>>> import numpy as np
>>> np.set_printoptions(precision=2, suppress=True, linewidth=200, floatmode="fixed")
>>> arr = np.array([[8, -1, 8, -8], [-5, -5, -4, -1], [-5, -5, 0, -9], [-5, -5, 0, -9]])
>>> arr
array([[ 8, -1,  8, -8],
       [-5, -5, -4, -1],
       [-5, -5,  0, -9],
       [-5, -5,  0, -9]])
>>> # row 3 repeats row 2
>>> left, sig, vt = np.linalg.svd(arr)
>>> evecs = vt[:(sig > 1e-8).sum()]
>>> rng = np.random.default_rng(39904)
>>> x = arr[1] + -1 * arr[0] + rng.integers(2) * np.eye(4)[3]
>>> x
array([-13.00,  -4.00, -12.00,   8.00])
>>> np.diag(evecs.T @ evecs)
array([0.82, 0.92, 0.40, 0.85])
>>> evecs.T @ evecs
array([[ 0.82, -0.12,  0.33,  0.16],
       [-0.12,  0.92,  0.21,  0.11],
       [ 0.33,  0.21,  0.40, -0.30],
       [ 0.16,  0.11, -0.30,  0.85]])
>>> np.allclose(evecs.T @ evecs @ x, x)
False
>>> u = np.array([-2, 1, -3])
>>> np.convolve(arr[3], u)
array([10,  5, 10, 33, -9, 27])
>>> np.array([np.convolve(row, u, "same") for row in arr])
array([[ 10, -41,  27, -32],
       [  5,  18,  13,  11],
       [  5,  10,  33,  -9],
       [  5,  10,  33,  -9]])
>>> z = rng.permutation(4)
>>> z
array([3, 0, 2, 1])
>>> A2 = arr[z][:, z]
>>> np.allclose(A2, arr)
False
>>> np.round(np.sort(np.abs(np.linalg.eigvals(A2))), 2) + 0
array([ 0.00,  1.72,  8.30, 12.58])
>>> np.round(np.trace(np.linalg.pinv(arr) @ arr), 2)
np.float64(3.0)
>>> np.round(arr @ np.linalg.pinv(arr) @ arr, 2) + 0
array([[ 8.00, -1.00,  8.00, -8.00],
       [-5.00, -5.00, -4.00, -1.00],
       [-5.00, -5.00,  0.00, -9.00],
       [-5.00, -5.00,  0.00, -9.00]])
>>> J = np.load("case9.npy")
>>> J
array([[0, 1, 1, 0, 0, 0, 0, 0, 1, 1, 1, 0],
       [1, 1, 0, 1, 0, 1, 0, 1, 1, 2, 0, 1],
       [2, 2, 2, 2, 1, 2, 1, 0, 1, 0, 2, 0],
       [1, 1, 2, 1, 1, 2, 1, 0, 1, 1, 0, 0]])
>>> # column 3 repeats column 0
>>> left, sig, vt = np.linalg.svd(J, full_matrices=False)
>>> np.round(vt @ vt.T, 2) + 0
array([[1.00, 0.00, 0.00, 0.00],
       [0.00, 1.00, 0.00, 0.00],
       [0.00, 0.00, 1.00, 0.00],
       [0.00, 0.00, 0.00, 1.00]])
>>> sig / sig[0]
array([1.00, 0.39, 0.25, 0.23])
>>> np.round(left.T @ left, 2) + 0
array([[1.00, 0.00, 0.00, 0.00],
       [0.00, 1.00, 0.00, 0.00],
       [0.00, 0.00, 1.00, 0.00],
       [0.00, 0.00, 0.00, 1.00]])
>>> np.abs(left[:, 0]).round(6).argmax()
np.int64(2)
>>> np.abs(vt[0])
array([0.35, 0.38, 0.41, 0.35, 0.19, 0.43, 0.19, 0.05, 0.27, 0.21, 0.25, 0.05])
